In [1]: import numpy as np

In [2]: np.set_printoptions(precision=1, suppress=True, linewidth=200)

In [3]: mat = np.loadtxt("data.csv", delimiter=",")

In [4]: mat
Out[4]: 
array([[0., 0., 1., 0., 0., 0., 0., 0., 1., 0.],
       [0., 0., 0., 0., 0., 0., 0., 0., 0., 0.],
       [1., 0., 0., 0., 0., 0., 0., 1., 0., 1.],
       [0., 0., 0., 0., 0., 0., 0., 0., 0., 1.],
       [0., 0., 0., 0., 0., 0., 0., 0., 1., 0.],
       [0., 0., 0., 0., 0., 0., 0., 0., 0., 0.],
       [0., 0., 0., 0., 0., 0., 0., 0., 0., 0.],
       [0., 0., 1., 0., 0., 0., 0., 0., 0., 1.],
       [1., 0., 0., 0., 1., 0., 0., 0., 0., 0.],
       [0., 0., 1., 1., 0., 0., 0., 1., 0., 0.]])

In [5]: round(np.abs(np.linalg.eigvals(mat)).max(), 1)
Out[5]: np.float64(2.3)

In [6]: np.allclose(mat, mat.T)
Out[6]: True

In [7]: w1 = np.array([[2, 1, 0, 3],
   ...:     [-3, -3, 0, -3],
   ...:     [3, -3, -1, 3],
   ...:     [-1, 1, 0, -1],
   ...:     [0, 1, -2, 0],
   ...:     [3, -2, -2, -2],
   ...:     [-2, -2, 0, -1],
   ...:     [-3, 2, 1, -3],
   ...:     [-1, 3, 1, 0],
   ...:     [2, -3, -2, 1]])

In [8]: beta = np.array([-6, -2, 3, -6])

In [9]: hid = np.maximum(mat @ w1 + beta, 0)

In [10]: hid
Out[10]: 
array([[0., 0., 3., 0.],
       [0., 0., 3., 0.],
       [0., 0., 2., 0.],
       [0., 0., 1., 0.],
       [0., 1., 4., 0.],
       [0., 0., 3., 0.],
       [0., 0., 3., 0.],
       [0., 0., 0., 0.],
       [0., 0., 1., 0.],
       [0., 0., 3., 0.]])

In [11]: (hid > 0).mean(axis=0)
Out[11]: array([0. , 0.1, 0.9, 0. ])

In [12]: np.linalg.matrix_rank(hid)
Out[12]: np.int64(2)

In [13]: C = np.array([[1, -1], [1, 0], [-1, 0], [0, 2]])

In [14]: w1 @ C
Out[14]: 
array([[ 3,  4],
       [-6, -3],
       [ 1,  3],
       [ 0, -1],
       [ 3,  0],
       [ 3, -7],
       [-4,  0],
       [-2, -3],
       [ 1,  1],
       [ 1,  0]])

In [15]: rank = np.linalg.matrix_rank(hid)

In [16]: rank
Out[16]: np.int64(2)

In [17]: N = np.linalg.svd(hid)[2][rank:].T

In [18]: [int(np.linalg.matrix_rank(hid[:i])) for i in range(1, len(hid) + 1)]
Out[18]: [1, 1, 1, 1, 2, 2, 2, 2, 2, 2]

In [19]: N.shape
Out[19]: (4, 2)

In [20]: np.linalg.matrix_rank(hid.T @ hid), np.linalg.matrix_rank(hid @ hid.T)
Out[20]: (np.int64(2), np.int64(2))

In [21]: [int(np.linalg.matrix_rank(np.delete(hid, i, axis=0))) for i in range(10)]
Out[21]: [2, 2, 2, 2, 1, 2, 2, 2, 2, 2]

In [22]: data = np.array([[0, 0, 0, 0, 0, 0, 0],
    ...:     [0, 0, 0, 0, 8, 0, 0],
    ...:     [0, 1, 0, 0, 0, 0, 0],
    ...:     [0, 0, 0, 9, 0, 0, 0],
    ...:     [0, 0, 0, 0, 0, 9, 0],
    ...:     [0, 0, 0, 0, 0, 0, 6],
    ...:     [9, 0, 0, 0, 0, 0, 0]])

In [23]: data
Out[23]: 
array([[0, 0, 0, 0, 0, 0, 0],
       [0, 0, 0, 0, 8, 0, 0],
       [0, 1, 0, 0, 0, 0, 0],
       [0, 0, 0, 9, 0, 0, 0],
       [0, 0, 0, 0, 0, 9, 0],
       [0, 0, 0, 0, 0, 0, 6],
       [9, 0, 0, 0, 0, 0, 0]])

In [24]: np.linalg.cond(data) > 100
Out[24]: np.True_

In [25]: [round(float(x), 1) for x in np.linalg.svd(data, compute_uv=False)[:3]]
Out[25]: [9.0, 9.0, 9.0]

In [26]: rng = np.random.default_rng(2849)

In [27]: z = rng.permutation(7)

In [28]: z
Out[28]: array([1, 2, 0, 4, 3, 6, 5])

In [29]: Y = data[z][:, z]

In [30]: np.allclose(Y, data)
Out[30]: False

In [31]: Y
Out[31]: 
array([[0, 0, 0, 8, 0, 0, 0],
       [1, 0, 0, 0, 0, 0, 0],
       [0, 0, 0, 0, 0, 0, 0],
       [0, 0, 0, 0, 0, 0, 9],
       [0, 0, 0, 0, 9, 0, 0],
       [0, 0, 9, 0, 0, 0, 0],
       [0, 0, 0, 0, 0, 6, 0]])

In [32]: data @ data.T
Out[32]: 
array([[ 0,  0,  0,  0,  0,  0,  0],
       [ 0, 64,  0,  0,  0,  0,  0],
       [ 0,  0,  1,  0,  0,  0,  0],
       [ 0,  0,  0, 81,  0,  0,  0],
       [ 0,  0,  0,  0, 81,  0,  0],
       [ 0,  0,  0,  0,  0, 36,  0],
       [ 0,  0,  0,  0,  0,  0, 81]])

In [33]: np.linalg.pinv(data)
Out[33]: 
array([[0. , 0. , 0. , 0. , 0. , 0. , 0.1],
       [0. , 0. , 1. , 0. , 0. , 0. , 0. ],
       [0. , 0. , 0. , 0. , 0. , 0. , 0. ],
       [0. , 0. , 0. , 0.1, 0. , 0. , 0. ],
       [0. , 0.1, 0. , 0. , 0. , 0. , 0. ],
       [0. , 0. , 0. , 0. , 0.1, 0. , 0. ],
       [0. , 0. , 0. , 0. , 0. , 0.2, 0. ]])

In [34]: np.linalg.svd(data, compute_uv=False)
Out[34]: array([9., 9., 9., 8., 6., 1., 0.])

In [35]: data.T @ data
Out[35]: 
array([[81,  0,  0,  0,  0,  0,  0],
       [ 0,  1,  0,  0,  0,  0,  0],
       [ 0,  0,  0,  0,  0,  0,  0],
       [ 0,  0,  0, 81,  0,  0,  0],
       [ 0,  0,  0,  0, 64,  0,  0],
       [ 0,  0,  0,  0,  0, 81,  0],
       [ 0,  0,  0,  0,  0,  0, 36]])

In [36]: J = np.load("arr.npy")

In [37]: J
Out[37]: 
array([[ -9,  -7,  -3,  -8,  -3,   3],
       [ -9,  -7,  -3,  -8,  -3,   3],
       [ -8,  -6,  -2,  -7,  -2,   4],
       [ -7,  -5,  -1,  -6,  -1,   5],
       [-10,  -8,  -4,  -9,  -4,   2],
       [ -8,  -6,  -2,  -7,  -2,   4],
       [-10,  -8,  -4,  -9,  -4,   2],
       [-10,  -8,  -4,  -9,  -4,   2],
       [-10,  -8,  -4,  -9,  -4,   2]])

In [38]: rank = np.linalg.matrix_rank(J)

In [39]: rank
Out[39]: np.int64(2)

In [40]: N = np.linalg.svd(J)[2][rank:].T

In [41]: np.linalg.matrix_rank(J.T @ J), np.linalg.matrix_rank(J @ J.T)
Out[41]: (np.int64(2), np.int64(2))

In [42]: np.round(N @ N.T, 1) + 0
Out[42]: 
array([[ 0.6, -0.3, -0.1, -0.3, -0.1,  0.2],
       [-0.3,  0.8, -0.1, -0.3, -0.1,  0. ],
       [-0.1, -0.1,  0.8, -0.1, -0.2, -0.3],
       [-0.3, -0.3, -0.1,  0.7, -0.1,  0.1],
       [-0.1, -0.1, -0.2, -0.1,  0.8, -0.3],
       [ 0.2,  0. , -0.3,  0.1, -0.3,  0.3]])

In [43]: [int(np.linalg.matrix_rank(J[:i])) for i in range(1, len(J) + 1)]
Out[43]: [1, 1, 2, 2, 2, 2, 2, 2, 2]

In [44]: [int(np.linalg.matrix_rank(np.delete(J, i, axis=0))) for i in range(9)]
Out[44]: [2, 2, 2, 2, 2, 2, 2, 2, 2]

In [45]: Y = J / np.sqrt((J ** 2).mean(axis=1, keepdims=True))

In [46]: J - J.mean(axis=1, keepdims=True)
Out[46]: 
array([[-4.5, -2.5,  1.5, -3.5,  1.5,  7.5],
       [-4.5, -2.5,  1.5, -3.5,  1.5,  7.5],
       [-4.5, -2.5,  1.5, -3.5,  1.5,  7.5],
       [-4.5, -2.5,  1.5, -3.5,  1.5,  7.5],
       [-4.5, -2.5,  1.5, -3.5,  1.5,  7.5],
       [-4.5, -2.5,  1.5, -3.5,  1.5,  7.5],
       [-4.5, -2.5,  1.5, -3.5,  1.5,  7.5],
       [-4.5, -2.5,  1.5, -3.5,  1.5,  7.5],
       [-4.5, -2.5,  1.5, -3.5,  1.5,  7.5]])

In [47]: np.linalg.matrix_rank(Y) == np.linalg.matrix_rank(J)
Out[47]: np.True_

In [48]: Y[2]
Out[48]: array([-1.5, -1.1, -0.4, -1.3, -0.4,  0.7])

In [49]: np.argsort(-np.linalg.norm(J, axis=0).round(6), kind="stable")[:3]
Out[49]: array([0, 3, 1])

In [50]: np.linalg.matrix_rank(J, rtol=0.1)
Out[50]: np.int64(2)

In [51]: def softmax(z):
    ...:     e = np.exp(z - z.max(axis=-1, keepdims=True))
    ...:     return e / e.sum(axis=-1, keepdims=True)
    ...: 

In [52]: softmax(data).sum(axis=1)
Out[52]: array([1., 1., 1., 1., 1., 1., 1.])

In [53]: np.round(softmax(10 * data[1]), 1) + 0
Out[53]: array([0., 0., 0., 0., 1., 0., 0.])

In [54]: scores = data @ data.T / np.sqrt(7)

In [55]: np.round(softmax(scores)[1] @ data, 1) + 0
Out[55]: array([0., 0., 0., 0., 8., 0., 0.])

In [56]: softmax(scores).round(6).argmax(axis=1)
Out[56]: array([0, 1, 2, 3, 4, 5, 6])

In [57]: round(float(np.trace(np.linalg.pinv(J) @ J)), 1)
Out[57]: 2.0

In [58]: np.unique(J.round(6), axis=0).shape
Out[58]: (4, 6)

In [59]: np.allclose(J[:-1].T @ np.linalg.lstsq(J[:-1].T, J[-1])[0], J[-1])
Out[59]: True

In [60]: E = np.loadtxt("w.csv", delimiter=",")

In [61]: E
Out[61]: 
array([[  4.,   2.,   0.,   5.,   1.,   0.,   3.,   2.],
       [  4.,   5.,   4.,   9.,   4.,   5.,   8.,   6.],
       [  8.,  10.,   8.,  14.,   6.,   7.,  11.,  11.],
       [ 11.,  15.,   8.,  17.,  11.,   8.,  14.,  13.],
       [ 14.,  19.,   8.,  21.,  14.,   8.,  19.,  17.],
       [ 15.,  19.,   8.,  26.,  16.,  10.,  20.,  17.],
       [ 20.,  22.,  11.,  27.,  20.,  10.,  24.,  21.],
       [ 20.,  22.,  14.,  27.,  24.,  10.,  25.,  25.],
       [ 21.,  23.,  19.,  27.,  24.,  11.,  26.,  27.],
       [ 25.,  28.,  23.,  28.,  29.,  13.,  27.,  27.],
       [ 26.,  30.,  24.,  28.,  32.,  15.,  31.,  27.],
       [ 28.,  32.,  26.,  29.,  32.,  16.,  32.,  32.],
       [ 29.,  34.,  29.,  31.,  34.,  21.,  33.,  35.],
       [ 30.,  38.,  34.,  33.,  35.,  26.,  38.,  37.],
       [ 30.,  43.,  35.,  36.,  39.,  26.,  39.,  38.],
       [ 30.,  44.,  39.,  37.,  40.,  30.,  41.,  39.],
       [ 35.,  46.,  41.,  37.,  40.,  34.,  42.,  44.],
       [ 36.,  48.,  45.,  41.,  44.,  39.,  45.,  46.],
       [ 37.,  52.,  47.,  44.,  47.,  40.,  46.,  50.],
       [ 40.,  55.,  50.,  49.,  48.,  45.,  50.,  50.],
       [ 41.,  60.,  51.,  54.,  49.,  45.,  53.,  55.],
       [ 42.,  62.,  53.,  59.,  53.,  50.,  58.,  57.],
       [ 44.,  62.,  54.,  59.,  55.,  53.,  61.,  61.],
       [ 46.,  65.,  57.,  59.,  59.,  58.,  65.,  65.],
       [ 48.,  66.,  61.,  61.,  61.,  59.,  66.,  70.],
       [ 49.,  69.,  64.,  65.,  63.,  60.,  67.,  71.],
       [ 52.,  71.,  65.,  67.,  68.,  64.,  67.,  76.],
       [ 52.,  73.,  66.,  71.,  70.,  69.,  71.,  81.],
       [ 54.,  74.,  66.,  73.,  74.,  70.,  72.,  81.],
       [ 59.,  79.,  71.,  76.,  75.,  73.,  73.,  84.],
       [ 64.,  84.,  73.,  78.,  77.,  78.,  74.,  89.],
       [ 64.,  86.,  78.,  82.,  78.,  79.,  76.,  93.],
       [ 67.,  86.,  81.,  84.,  82.,  84.,  80.,  96.],
       [ 71.,  89.,  82.,  89.,  82.,  89.,  85.,  98.],
       [ 71.,  91.,  84.,  94.,  83.,  94.,  89., 100.],
       [ 73.,  91.,  87.,  96.,  86.,  96.,  94., 104.],
       [ 78.,  96.,  88.,  98.,  89., 100.,  96., 109.],
       [ 78.,  98.,  92., 101.,  89., 102.,  98., 110.],
       [ 81.,  99.,  93., 106.,  89., 103., 103., 114.],
       [ 86., 103.,  96., 108.,  92., 107., 106., 115.],
       [ 90., 108., 100., 112.,  95., 109., 107., 120.],
       [ 92., 113., 105., 113., 100., 110., 108., 124.]])

In [62]: vec = np.array([-2, -8, 5, -1, -6, 7, 0, 2])

In [63]: target = E @ vec

In [64]: target
Out[64]: 
array([ -31.,  -14.,  -35., -103., -155., -160., -196., -197., -171., -216., -233., -227., -203., -181., -241., -206., -184., -171., -201., -192., -230., -228., -210., -204., -193., -211., -222.,
       -204., -235., -242., -251., -237., -213., -206., -184., -171., -198., -181., -180., -197., -223., -258.])

In [65]: target = target + 0.1 * rng.normal(size=42)

In [66]: target
Out[66]: 
array([ -31. ,  -14. ,  -35.1, -102.9, -155. , -159.9, -195.9, -197.1, -171. , -216. , -233.2, -226.9, -202.9, -181. , -241.1, -206. , -184. , -171.2, -201. , -192. , -229.9, -228. , -209.8, -204.1,
       -193. , -210.9, -222.1, -204. , -234.9, -241.9, -251.1, -237. , -213.1, -206.2, -184.1, -170.9, -197.9, -181.1, -179.9, -197. , -223. , -257.9])

In [67]: beta, *_ = np.linalg.lstsq(E, target)

In [68]: beta.round()
Out[68]: array([-2., -8.,  5., -1., -6.,  7.,  0.,  2.])

In [69]: beta.round(1) + 0
Out[69]: array([-2., -8.,  5., -1., -6.,  7.,  0.,  2.])

In [70]: cov = np.cov(E, rowvar=False)

In [71]: np.corrcoef(E.T)
Out[71]: 
array([[1., 1., 1., 1., 1., 1., 1., 1.],
       [1., 1., 1., 1., 1., 1., 1., 1.],
       [1., 1., 1., 1., 1., 1., 1., 1.],
       [1., 1., 1., 1., 1., 1., 1., 1.],
       [1., 1., 1., 1., 1., 1., 1., 1.],
       [1., 1., 1., 1., 1., 1., 1., 1.],
       [1., 1., 1., 1., 1., 1., 1., 1.],
       [1., 1., 1., 1., 1., 1., 1., 1.]])

In [72]: np.linalg.eigvalsh(cov)[::-1]
Out[72]: array([7733. ,   24.3,   11.4,    6. ,    4.8,    3.3,    1.4,    1. ])

In [73]: theta = np.sort(rng.uniform(-2, 2, 19))

In [74]: m1 = np.c_[theta, theta ** 2, theta ** 3] @ np.array([[2, -3, 1, 3, -3, -1, -3, 3, -3, -2, 0],
    ...:     [1, -3, -2, -2, 2, 1, -1, 2, 0, -3, -3],
    ...:     [2, -2, 2, 2, 3, -1, -1, 3, 2, 3, 3]])

In [75]: m1.round(1) + 0
Out[75]: 
array([[-14.8,   9.2, -24.2, -28.1,  -8.6,  13.1,   9.4, -20.3,  -8.9, -29.5, -33.4],
       [-11.2,   6.8, -18.7, -22.3,  -4.8,  10.2,   7.6, -15.3,  -5.6, -22. , -25.5],
       [ -7.4,   4.4, -12.6, -15.6,  -1. ,   7. ,   5.6, -10. ,  -2.2, -13.6, -16.6],
       [ -4.8,   3. ,  -8.3, -10.8,   1. ,   4.8,   4.1,  -6.5,  -0.1,  -8. , -10.5],
       [ -3.8,   2.4,  -6.4,  -8.6,   1.7,   3.8,   3.5,  -5. ,   0.6,  -5.7,  -7.9],
       [ -3.6,   2.3,  -6. ,  -8.2,   1.8,   3.6,   3.4,  -4.8,   0.7,  -5.2,  -7.4],
       [ -3. ,   2. ,  -5.1,  -7.1,   2. ,   3. ,   3. ,  -4. ,   1. ,  -4.1,  -6.1],
       [ -2.7,   1.9,  -4.5,  -6.5,   2.1,   2.7,   2.8,  -3.7,   1.1,  -3.5,  -5.4],
       [ -2.6,   1.8,  -4.2,  -6.1,   2.1,   2.6,   2.7,  -3.4,   1.2,  -3.1,  -5. ],
       [ -1.4,   1.2,  -1.9,  -3.2,   1.9,   1.3,   1.8,  -1.9,   1.4,  -0.7,  -2. ],
       [ -1.3,   1.2,  -1.9,  -3.1,   1.9,   1.3,   1.7,  -1.8,   1.4,  -0.6,  -1.9],
       [ -0.4,   0.6,  -0.4,  -0.9,   0.8,   0.3,   0.7,  -0.6,   0.7,   0.3,  -0.2],
       [ -0.4,   0.5,  -0.4,  -0.8,   0.7,   0.3,   0.6,  -0.6,   0.7,   0.3,  -0.2],
       [  0. ,   0. ,   0. ,   0. ,   0. ,   0. ,   0. ,   0. ,   0. ,   0. ,   0. ],
       [  1.8,  -3. ,   0.3,   1.4,  -0.5,  -0.4,  -2.2,   2.8,  -1.3,  -1.5,  -0.4],
       [  8.6, -13.3,   2.3,   4.9,   6. ,  -1.8,  -7.8,  13.8,   0.5,  -1.1,   1.5],
       [  8.7, -13.4,   2.3,   4.9,   6.1,  -1.8,  -7.8,  13.9,   0.5,  -1.1,   1.5],
       [ 10.1, -15.4,   2.9,   5.7,   7.8,  -2.2,  -8.8,  16.2,   1.2,  -0.5,   2.3],
       [ 11.5, -17.4,   3.5,   6.5,   9.5,  -2.5,  -9.8,  18.4,   2. ,   0.1,   3.1]])

In [76]: # rank 3

In [77]: round(np.linalg.norm(m1, 2) / np.linalg.norm(m1), 1)
Out[77]: np.float64(0.9)

In [78]: [round(float(x), 1) for x in np.linalg.svd(m1, compute_uv=False)[:3]]
Out[78]: [104.0, 42.2, 13.3]

In [79]: np.argsort(-np.linalg.norm(m1, axis=0).round(6), kind="stable")[:3]
Out[79]: array([10,  3,  7])

In [80]: np.linalg.cond(m1) > 100
Out[80]: np.True_

In [81]: Y = np.array([[2, 2, 1],
    ...:     [3, 0, 4],
    ...:     [5, 5, 3],
    ...:     [4, 0, 0],
    ...:     [3, 3, 1],
    ...:     [1, 1, 0],
    ...:     [3, 0, 2],
    ...:     [1, 1, 3],
    ...:     [4, 4, 1],
    ...:     [4, 1, 4],
    ...:     [0, 2, 5]])

In [82]: np.linalg.matrix_rank(m1 @ Y)
Out[82]: np.int64(3)

In [83]: np.linalg.matrix_rank(np.vstack([m1, Y.T]))
Out[83]: np.int64(6)
